In [1]: import numpy as np

In [2]: import numpy.linalg as la

In [3]: np.set_printoptions(suppress=True, linewidth=200)

In [4]: rd = lambda a: np.round(a, 2) + 0

In [5]: X = np.loadtxt("block17.csv", delimiter=",")

In [6]: X
Out[6]: 
array([[ 8.82,  1.23, -4.54],
       [ 5.42,  2.06,  8.15],
       [ 5.08,  7.89,  3.46],
       [ 7.76, -0.25,  6.3 ],
       [ 2.9 , -3.39,  8.95],
       [ 2.13, -7.99, -5.62],
       [ 5.08, -8.5 , -1.41],
       [ 1.44,  7.54,  6.41],
       [-8.98, -0.65, -4.35],
       [-3.28, -7.81,  5.31],
       [-9.23, -2.17, -3.17],
       [-2.82, -8.91, -3.55],
       [-0.78,  7.94,  6.03],
       [ 2.28,  1.44,  9.63],
       [ 2.16,  4.2 , -8.81],
       [-3.47,  9.33, -0.96],
       [ 2.94,  8.46, -4.44],
       [ 0.47,  2.5 ,  9.67],
       [ 3.81, -3.85,  8.4 ],
       [ 4.62, -3.75, -8.04],
       [-8.62, -4.62, -2.09],
       [ 0.14,  8.59, -5.12],
       [-3.15,  9.08, -2.76],
       [-1.69, -1.58, -9.73],
       [ 1.81, -9.14,  3.62],
       [-4.77,  8.33, -2.79],
       [ 1.82,  9.65, -1.88],
       [-9.44, -2.27,  2.4 ]])

In [7]: x = np.array([2, -3, 2])

In [8]: y = X @ x

In [9]: print(rd(la.pinv(X) @ X))
[[1. 0. 0.]
 [0. 1. 0.]
 [0. 0. 1.]]

In [10]: rd(la.lstsq(X, y)[0])
Out[10]: array([ 2., -3.,  2.])

In [11]: rng = np.random.default_rng(5831)

In [12]: y = y + 0.3 * rng.normal(size=28)

In [13]: rd(y)
Out[13]: 
array([  5.29,  20.71,  -6.63,  28.86,  33.92,  16.98,  32.81,  -7.19, -24.82,  27.71, -18.39,  14.12, -12.95,  19.85, -25.68, -36.82, -28.41,  12.5 ,  36.29,   4.28,  -6.99, -35.3 , -38.61, -17.76,
        38.16, -40.3 , -29.47,  -7.11])

In [14]: c, *_ = la.lstsq(X, y)

In [15]: rd(X.T @ (y - X @ c))
Out[15]: array([0., 0., 0.])

In [16]: print(c.round())
[ 2. -3.  2.]

In [17]: rd(la.norm(y - X @ c))
Out[17]: np.float64(1.38)

In [18]: [round(float(la.norm(la.solve(X.T @ X + lam * np.eye(3), X.T @ y))), 2) for lam in (0, 1, 10, 100)]
Out[18]: [4.12, 4.12, 4.08, 3.75]
